>>> import numpy as np
>>> from numpy import linalg as LA
>>> np.set_printoptions(precision=3, suppress=True, linewidth=200, floatmode="fixed")
>>> def rnd(a):
...     return np.round(a, 3) + 0
... 
>>> other = np.array([[3, 3, 3, 2, 2, 0, 1, 2, 3, 2, 3, 3],
...     [3, 3, 0, 3, 3, 3, 3, 0, 2, 2, 1, 1],
...     [0, 2, 2, 3, 3, 0, 1, 3, 1, 1, 0, 3],
...     [0, 1, 1, 3, 2, 3, 2, 2, 1, 2, 1, 3],
...     [3, 2, 3, 0, 0, 0, 1, 1, 3, 3, 1, 0],
...     [1, 2, 0, 1, 1, 1, 2, 2, 2, 3, 2, 2],
...     [1, 3, 3, 1, 1, 2, 0, 2, 3, 2, 1, 1],
...     [0, 3, 0, 2, 0, 3, 3, 3, 0, 1, 2, 2],
...     [1, 1, 2, 0, 0, 0, 1, 2, 0, 3, 0, 3],
...     [0, 2, 2, 1, 3, 3, 2, 0, 2, 0, 0, 1],
...     [0, 3, 0, 1, 3, 1, 2, 0, 3, 2, 0, 3],
...     [2, 2, 0, 3, 3, 0, 1, 0, 0, 2, 3, 1]])
>>> other[-1] = other[0]
>>> M = other + 0.05 * np.eye(12)
>>> M
array([[3.050, 3.000, 3.000, 2.000, 2.000, 0.000, 1.000, 2.000, 3.000, 2.000, 3.000, 3.000],
       [3.000, 3.050, 0.000, 3.000, 3.000, 3.000, 3.000, 0.000, 2.000, 2.000, 1.000, 1.000],
       [0.000, 2.000, 2.050, 3.000, 3.000, 0.000, 1.000, 3.000, 1.000, 1.000, 0.000, 3.000],
       [0.000, 1.000, 1.000, 3.050, 2.000, 3.000, 2.000, 2.000, 1.000, 2.000, 1.000, 3.000],
       [3.000, 2.000, 3.000, 0.000, 0.050, 0.000, 1.000, 1.000, 3.000, 3.000, 1.000, 0.000],
       [1.000, 2.000, 0.000, 1.000, 1.000, 1.050, 2.000, 2.000, 2.000, 3.000, 2.000, 2.000],
       [1.000, 3.000, 3.000, 1.000, 1.000, 2.000, 0.050, 2.000, 3.000, 2.000, 1.000, 1.000],
       [0.000, 3.000, 0.000, 2.000, 0.000, 3.000, 3.000, 3.050, 0.000, 1.000, 2.000, 2.000],
       [1.000, 1.000, 2.000, 0.000, 0.000, 0.000, 1.000, 2.000, 0.050, 3.000, 0.000, 3.000],
       [0.000, 2.000, 2.000, 1.000, 3.000, 3.000, 2.000, 0.000, 2.000, 0.050, 0.000, 1.000],
       [0.000, 3.000, 0.000, 1.000, 3.000, 1.000, 2.000, 0.000, 3.000, 2.000, 0.050, 3.000],
       [3.000, 3.000, 3.000, 2.000, 2.000, 0.000, 1.000, 2.000, 3.000, 2.000, 3.000, 3.050]])
>>> [round(float(x), 3) for x in LA.svd(M, compute_uv=False)[:3]]
[20.807, 7.322, 5.622]
>>> np.argsort(-LA.norm(M, axis=0).round(6), kind="stable")[:3]
array([ 1, 11,  8])
